% ipython --no-banner

In [1]: import numpy as np

In [2]: np.set_printoptions(precision=1, suppress=True, linewidth=200)

In [3]: rnd = lambda a: np.round(a, 1) + 0

In [4]: arr = np.array([[30.2, 45.2, 21.3],
   ...:     [29.5, 44.6, 20.0],
   ...:     [31.4, 45.9, 18.7],
   ...:     [31.2, 46.9, 20.4],
   ...:     [30.0, 44.9, 17.9],
   ...:     [29.6, 45.8, 19.4],
   ...:     [31.4, 45.1, 20.4],
   ...:     [30.4, 45.0, 20.8],
   ...:     [30.0, 43.8, 19.5],
   ...:     [30.2, 44.8, 20.0]])

In [5]: q, V = np.linalg.qr(arr[:, :1])[0], np.linalg.qr(arr[:, 1:])[0]

In [6]: sigma = np.linalg.svd(q.T @ V, compute_uv=False)

In [7]: print(rnd(np.degrees(np.arccos(sigma.clip(0, 1)))))
[1.1]

In [8]: print((sigma > 0.9).sum())
1

In [9]: print(rnd(np.linalg.norm(q @ q.T - V @ V.T, 2)))
1.0

In [10]: print(rnd(sigma))
[1.]

In [11]: dist = np.linalg.norm(arr[:, None] - arr[None], axis=-1)

In [12]: print(np.linalg.matrix_rank(dist ** 2))
5

In [13]: print(dist.mean(axis=1).argmax())
4

In [14]: print(rnd(dist[:5, :5]))
[[0.  1.6 2.9 2.2 3.4]
 [1.6 0.  2.6 2.9 2.2]
 [2.9 2.6 0.  2.  1.9]
 [2.2 2.9 2.  0.  3.4]
 [3.4 2.2 1.9 3.4 0. ]]

In [15]: print(np.unravel_index(dist.round(6).argmax(), dist.shape))
(np.int64(3), np.int64(8))
